$ ipython --no-banner

In [1]: import numpy as np

In [2]: np.set_printoptions(suppress=True, linewidth=140)

In [3]: rnd = lambda a: np.round(a, 3) + 0

In [4]: W0 = np.loadtxt("case3.csv", delimiter=",")

In [5]: rnd(W0)
Out[5]: 
array([[-0.043,  0.331, -0.122,  0.608, -0.099, -0.029,  0.257, -0.156,  0.635],
       [ 0.129, -0.606,  0.405,  0.141, -0.033,  0.172,  0.048, -0.625,  0.096],
       [-0.043, -0.336, -0.713, -0.342, -0.184,  0.32 , -0.03 , -0.075,  0.342],
       [ 0.129,  0.201,  0.288, -0.452, -0.567, -0.368, -0.24 , -0.119,  0.356],
       [ 0.56 ,  0.3  ,  0.234, -0.245,  0.111,  0.615,  0.237,  0.124,  0.141],
       [ 0.258, -0.439,  0.102, -0.053,  0.381, -0.384,  0.093,  0.482,  0.44 ],
       [ 0.043, -0.295,  0.105,  0.3  , -0.681,  0.169,  0.194,  0.503, -0.164],
       [ 0.56 ,  0.019, -0.349, -0.003, -0.11 , -0.42 ,  0.458, -0.252, -0.32 ],
       [ 0.517, -0.001, -0.179,  0.369, -0.008,  0.04 , -0.749,  0.023, -0.044]])

In [6]: x0 = np.array([-1, -2, 1, 0, 1, 0, -1, -2, -1])

In [7]: rnd(W0.T @ (W0 @ x0))
Out[7]: array([-1., -2.,  1.,  0.,  1.,  0., -1., -2., -1.])

In [8]: print(rnd(np.linalg.det(W0)))
1.0

In [9]: print(rnd(np.sort(np.abs(np.degrees(np.angle(np.linalg.eigvals(W0)))))))
[  0.     52.412  52.412 107.071 107.071 156.199 156.199 174.717 174.717]

In [10]: rnd(np.linalg.inv(W0))
Out[10]: 
array([[-0.043,  0.129, -0.043,  0.129,  0.56 ,  0.258,  0.043,  0.56 ,  0.517],
       [ 0.331, -0.606, -0.336,  0.201,  0.3  , -0.439, -0.295,  0.019, -0.001],
       [-0.122,  0.405, -0.713,  0.288,  0.234,  0.102,  0.105, -0.349, -0.179],
       [ 0.608,  0.141, -0.342, -0.452, -0.245, -0.053,  0.3  , -0.003,  0.369],
       [-0.099, -0.033, -0.184, -0.567,  0.111,  0.381, -0.681, -0.11 , -0.008],
       [-0.029,  0.172,  0.32 , -0.368,  0.615, -0.384,  0.169, -0.42 ,  0.04 ],
       [ 0.257,  0.048, -0.03 , -0.24 ,  0.237,  0.093,  0.194,  0.458, -0.749],
       [-0.156, -0.625, -0.075, -0.119,  0.124,  0.482,  0.503, -0.252,  0.023],
       [ 0.635,  0.096,  0.342,  0.356,  0.141,  0.44 , -0.164, -0.32 , -0.044]])

In [11]: [p for p in range(1, 25) if np.allclose(np.linalg.matrix_power(W0, p), np.eye(9))]
Out[11]: []

In [12]: rnd(np.sort(np.abs(np.linalg.eigvals(W0))))
Out[12]: array([1., 1., 1., 1., 1., 1., 1., 1., 1.])

In [13]: print(np.allclose(W0, W0.T))
False

In [14]: rnd(np.abs(np.linalg.eigvals(W0)).max())
Out[14]: np.float64(1.0)

In [15]: x0 = np.array([0, -2, 0, 1, -1, 2, 1, -2, -1])

In [16]: rnd(W0 @ x0)
Out[16]: array([-0.078,  2.931,  0.932, -1.381,  0.122, -1.635,  1.261,  0.512, -0.291])

In [17]: rnd((W0 * x0).sum(axis=1))
Out[17]: array([-0.078,  2.931,  0.932, -1.381,  0.122, -1.635,  1.261,  0.512, -0.291])

In [18]: print((W0 @ x0).argmax())
1

In [19]: rng = np.random.default_rng(79703)

In [20]: lab = rng.permutation(9)

In [21]: other = W0[:, lab] * rng.choice([-1, 1], 9)

In [22]: rnd(other)
Out[22]: 
array([[ 0.257,  0.635,  0.331, -0.156, -0.608, -0.099, -0.043,  0.029, -0.122],
       [ 0.048,  0.096, -0.606, -0.625, -0.141, -0.033,  0.129, -0.172,  0.405],
       [-0.03 ,  0.342, -0.336, -0.075,  0.342, -0.184, -0.043, -0.32 , -0.713],
       [-0.24 ,  0.356,  0.201, -0.119,  0.452, -0.567,  0.129,  0.368,  0.288],
       [ 0.237,  0.141,  0.3  ,  0.124,  0.245,  0.111,  0.56 , -0.615,  0.234],
       [ 0.093,  0.44 , -0.439,  0.482,  0.053,  0.381,  0.258,  0.384,  0.102],
       [ 0.194, -0.164, -0.295,  0.503, -0.3  , -0.681,  0.043, -0.169,  0.105],
       [ 0.458, -0.32 ,  0.019, -0.252,  0.003, -0.11 ,  0.56 ,  0.42 , -0.349],
       [-0.749, -0.044, -0.001,  0.023, -0.369, -0.008,  0.517, -0.04 , -0.179]])

In [23]: Uu, _, vt = np.linalg.svd(W0.T @ other)

In [24]: rnd(np.linalg.lstsq(W0, other)[0])
Out[24]: 
array([[ 0.,  0.,  0.,  0.,  0.,  0.,  1.,  0.,  0.],
       [ 0.,  0.,  1.,  0.,  0.,  0.,  0.,  0.,  0.],
       [ 0.,  0.,  0.,  0.,  0.,  0.,  0.,  0.,  1.],
       [ 0.,  0.,  0.,  0., -1.,  0.,  0.,  0.,  0.],
       [ 0.,  0.,  0.,  0.,  0.,  1.,  0.,  0.,  0.],
       [ 0.,  0.,  0.,  0.,  0.,  0.,  0., -1.,  0.],
       [ 1.,  0.,  0.,  0.,  0.,  0.,  0.,  0.,  0.],
       [ 0.,  0.,  0.,  1.,  0.,  0.,  0.,  0.,  0.],
       [ 0.,  1.,  0.,  0.,  0.,  0.,  0.,  0.,  0.]])

In [25]: lab
Out[25]: array([6, 8, 1, 7, 3, 4, 0, 5, 2])

In [26]: u, v = W0[8], W0[4]

In [27]: print(rnd(u @ u))
1.0

In [28]: rnd(u @ v)
Out[28]: np.float64(0.0)

In [29]: pr = (u @ v) / (u @ u) * u

In [30]: (v - pr) @ u
Out[30]: np.float64(0.0)

In [31]: rnd(v - pr)
Out[31]: array([ 0.56 ,  0.3  ,  0.234, -0.245,  0.111,  0.615,  0.237,  0.124,  0.141])

In [32]: rnd(pr)
Out[32]: array([0., 0., 0., 0., 0., 0., 0., 0., 0.])

In [33]: rnd(np.linalg.norm(u + v) ** 2 + np.linalg.norm(u - v) ** 2)
Out[33]: np.float64(4.0)

In [34]: A = np.loadtxt("dump.csv", delimiter=",")

In [35]: A
Out[35]: 
array([[4., 1., 8., 7., 3., 6., 9., 9., 1.],
       [1., 4., 1., 8., 7., 3., 6., 9., 9.],
       [9., 1., 4., 1., 8., 7., 3., 6., 9.],
       [9., 9., 1., 4., 1., 8., 7., 3., 6.],
       [6., 9., 9., 1., 4., 1., 8., 7., 3.],
       [3., 6., 9., 9., 1., 4., 1., 8., 7.],
       [7., 3., 6., 9., 9., 1., 4., 1., 8.],
       [8., 7., 3., 6., 9., 9., 1., 4., 1.],
       [1., 8., 7., 3., 6., 9., 9., 1., 4.]])

In [36]: def softmax(z):
    ...:     e = np.exp(z - z.max(axis=-1, keepdims=True))
    ...:     return e / e.sum(axis=-1, keepdims=True)
    ...: 

In [37]: rnd(softmax(A[8] + 2))
Out[37]: array([0.   , 0.144, 0.053, 0.001, 0.019, 0.39 , 0.39 , 0.   , 0.003])

In [38]: S = A @ A.T / np.sqrt(9)

In [39]: softmax(S).round(6).argmax(axis=1)
Out[39]: array([0, 1, 2, 3, 4, 5, 6, 7, 8])

In [40]: rnd(softmax(S))
Out[40]: 
array([[1., 0., 0., 0., 0., 0., 0., 0., 0.],
       [0., 1., 0., 0., 0., 0., 0., 0., 0.],
       [0., 0., 1., 0., 0., 0., 0., 0., 0.],
       [0., 0., 0., 1., 0., 0., 0., 0., 0.],
       [0., 0., 0., 0., 1., 0., 0., 0., 0.],
       [0., 0., 0., 0., 0., 1., 0., 0., 0.],
       [0., 0., 0., 0., 0., 0., 1., 0., 0.],
       [0., 0., 0., 0., 0., 0., 0., 1., 0.],
       [0., 0., 0., 0., 0., 0., 0., 0., 1.]])

In [41]: feats = np.loadtxt("x.csv", delimiter=",")

In [42]: feats
Out[42]: 
array([[3.02, 0.  , 0.  , 2.  , 1.  , 2.  , 2.  , 1.  , 2.  , 2.  , 3.  ],
       [3.  , 0.02, 3.  , 3.  , 1.  , 1.  , 2.  , 1.  , 1.  , 0.  , 0.  ],
       [1.  , 2.  , 1.02, 2.  , 2.  , 1.  , 2.  , 1.  , 0.  , 0.  , 1.  ],
       [0.  , 2.  , 3.  , 0.02, 2.  , 2.  , 0.  , 1.  , 0.  , 3.  , 3.  ],
       [0.  , 1.  , 2.  , 3.  , 3.02, 2.  , 2.  , 1.  , 0.  , 1.  , 0.  ],
       [0.  , 1.  , 3.  , 0.  , 3.  , 3.02, 0.  , 1.  , 2.  , 3.  , 1.  ],
       [2.  , 1.  , 0.  , 1.  , 2.  , 0.  , 2.02, 1.  , 2.  , 0.  , 3.  ],
       [1.  , 2.  , 2.  , 2.  , 2.  , 3.  , 3.  , 3.02, 2.  , 0.  , 3.  ],
       [2.  , 1.  , 1.  , 2.  , 0.  , 0.  , 0.  , 3.  , 1.02, 0.  , 0.  ],
       [2.  , 0.  , 3.  , 2.  , 3.  , 0.  , 1.  , 1.  , 0.  , 1.02, 2.  ],
       [3.  , 0.  , 0.  , 2.  , 1.  , 2.  , 2.  , 1.  , 2.  , 2.  , 3.02]])

In [43]: np.trace(feats)
Out[43]: np.float64(20.22)

In [44]: np.allclose(feats @ feats.T, feats.T @ feats)
Out[44]: False

In [45]: (feats - feats.T) / 2
Out[45]: 
array([[ 0. , -1.5, -0.5,  1. ,  0.5,  1. ,  0. ,  0. ,  0. ,  0. ,  0. ],
       [ 1.5,  0. ,  0.5,  0.5,  0. ,  0. ,  0.5, -0.5,  0. ,  0. ,  0. ],
       [ 0.5, -0.5,  0. , -0.5,  0. , -1. ,  1. , -0.5, -0.5, -1.5,  0.5],
       [-1. , -0.5,  0.5,  0. , -0.5,  1. , -0.5, -0.5, -1. ,  0.5,  0.5],
       [-0.5,  0. ,  0. ,  0.5,  0. , -0.5,  0. , -0.5,  0. , -1. , -0.5],
       [-1. ,  0. ,  1. , -1. ,  0.5,  0. ,  0. , -1. ,  1. ,  1.5, -0.5],
       [ 0. , -0.5, -1. ,  0.5,  0. ,  0. ,  0. , -1. ,  1. , -0.5,  0.5],
       [ 0. ,  0.5,  0.5,  0.5,  0.5,  1. ,  1. ,  0. , -0.5, -0.5,  1. ],
       [ 0. ,  0. ,  0.5,  1. ,  0. , -1. , -1. ,  0.5,  0. ,  0. , -1. ],
       [ 0. ,  0. ,  1.5, -0.5,  1. , -1.5,  0.5,  0.5,  0. ,  0. ,  0. ],
       [ 0. ,  0. , -0.5, -0.5,  0.5,  0.5, -0.5, -1. ,  1. ,  0. ,  0. ]])

In [46]: print(rnd(np.abs(np.linalg.eigvals(feats)).max()))
15.953

In [47]: rnd(np.sort(np.abs(np.linalg.eigvals(feats))))
Out[47]: array([ 0.02 ,  0.727,  1.616,  1.616,  1.978,  1.978,  2.088,  2.99 ,  3.053,  4.235, 15.953])

In [48]: data = np.load("layer9.npy")

In [49]: data
Out[49]: 
array([[ 0.429,  0.205, -0.205],
       [-0.5  , -1.1  ,  1.5  ],
       [ 0.4  ,  0.2  , -0.2  ]])

In [50]: Uu, sv, vt = np.linalg.svd(data)

In [51]: np.argmax(sv[:-1] / (sv[1:] + 1e-6)) + 1
Out[51]: np.int64(2)

In [52]: other = Uu[:, :2] @ np.diag(sv[:2]) @ vt[:2]

In [53]: rnd(np.abs(data - other).max())
Out[53]: np.float64(0.001)

In [54]: other = data / np.linalg.norm(data, axis=1, keepdims=True)

In [55]: C2 = other @ other.T

In [56]: rnd(C2[1])
Out[56]: array([-0.75 ,  1.   , -0.763])

In [57]: rnd(C2)
Out[57]: 
array([[ 1.   , -0.75 ,  1.   ],
       [-0.75 ,  1.   , -0.763],
       [ 1.   , -0.763,  1.   ]])

In [58]: rnd(np.degrees(np.arccos(np.clip(C2[1, 0], -1, 1))))
Out[58]: np.float64(138.549)

In [59]: lab = rng.permutation(3)

In [60]: lab
Out[60]: array([2, 0, 1])

In [61]: other = data[lab][:, lab]

In [62]: other
Out[62]: 
array([[-0.2  ,  0.4  ,  0.2  ],
       [-0.205,  0.429,  0.205],
       [ 1.5  , -0.5  , -1.1  ]])

In [63]: np.allclose(other, data)
Out[63]: False

In [64]: np.diag(other)
Out[64]: array([-0.2  ,  0.429, -1.1  ])

In [65]: rnd(np.linalg.det(other)), rnd(np.linalg.det(data[lab]))
Out[65]: (np.float64(-0.002), np.float64(-0.002))

In [66]: rnd(data.sum(axis=0))
Out[66]: array([ 0.329, -0.695,  1.095])

In [67]: rnd(data - data[0])
Out[67]: 
array([[ 0.   ,  0.   ,  0.   ],
       [-0.929, -1.305,  1.705],
       [-0.029, -0.005,  0.005]])

In [68]: print(rnd(np.linalg.norm(data)))
2.054

In [69]: np.abs(data).max()
Out[69]: np.float64(1.5)

In [70]: rnd(np.linalg.svd(data, compute_uv=False))
Out[70]: array([2.004, 0.448, 0.002])

In [71]: np.linalg.matrix_rank(data)
Out[71]: np.int64(3)

In [72]: data.shape
Out[72]: (3, 3)

In [73]: print(rnd(data.sum(axis=1)))
[ 0.429 -0.1    0.4  ]

In [74]: th = rng.uniform(0, 2 * np.pi, 16)

In [75]: O, _ = np.linalg.qr(np.array([[0.4, 1.1], [1.9, 0.4], [-0.1, 0.1], [1.5, -0.7], [1.8, -0.8]]))

In [76]: E = 10 * np.c_[np.cos(th), np.sin(th)] @ O.T

In [77]: rnd(E)
Out[77]: 
array([[ 4.426,  7.509, -0.056,  3.082,  3.811],
       [ 7.42 ,  6.601,  0.371, -0.819, -0.746],
       [ 6.671,  7.346,  0.224,  0.675,  1.012],
       [-7.282, -3.348, -0.608,  3.935,  4.462],
       [-7.344, -3.524, -0.601,  3.82 ,  4.324],
       [ 2.255,  6.74 , -0.255,  4.485,  5.414],
       [ 3.255,  7.168, -0.169,  3.912,  4.764],
       [-4.474, -7.518,  0.051, -3.044, -3.767],
       [-6.092, -0.957, -0.652,  5.135,  5.931],
       [ 7.127,  2.946,  0.62 , -4.181, -4.761],
       [ 7.089,  2.856,  0.623, -4.233, -4.824],
       [-1.82 , -6.52 ,  0.29 , -4.7  , -5.657],
       [-3.105, -7.111,  0.183, -4.006, -4.87 ],
       [ 6.025,  0.849,  0.652, -5.176, -5.981],
       [-6.515, -7.42 , -0.2  , -0.905, -1.281],
       [-4.716, -7.561,  0.026, -2.844, -3.536]])

In [78]: other = E / np.linalg.norm(E, axis=1, keepdims=True)

In [79]: C2 = other @ other.T

In [80]: print(np.argwhere(np.triu(np.abs(C2) > 0.95, 1)))
[[ 0  5]
 [ 0  6]
 [ 0  7]
 [ 0 12]
 [ 0 15]
 [ 1  2]
 [ 1 14]
 [ 2 14]
 [ 3  4]
 [ 3  9]
 [ 3 10]
 [ 4  9]
 [ 4 10]
 [ 5  6]
 [ 5 11]
 [ 5 12]
 [ 6  7]
 [ 6 11]
 [ 6 12]
 [ 6 15]
 [ 7 12]
 [ 7 15]
 [ 8  9]
 [ 8 10]
 [ 8 13]
 [ 9 10]
 [ 9 13]
 [10 13]
 [11 12]
 [12 15]]

In [81]: (C2 - 2 * np.eye(16)).round(6).argmax(axis=1)
Out[81]: array([ 6,  2,  1,  4,  3,  6,  5, 15,  3, 10,  9, 12, 11, 10, 15,  7])
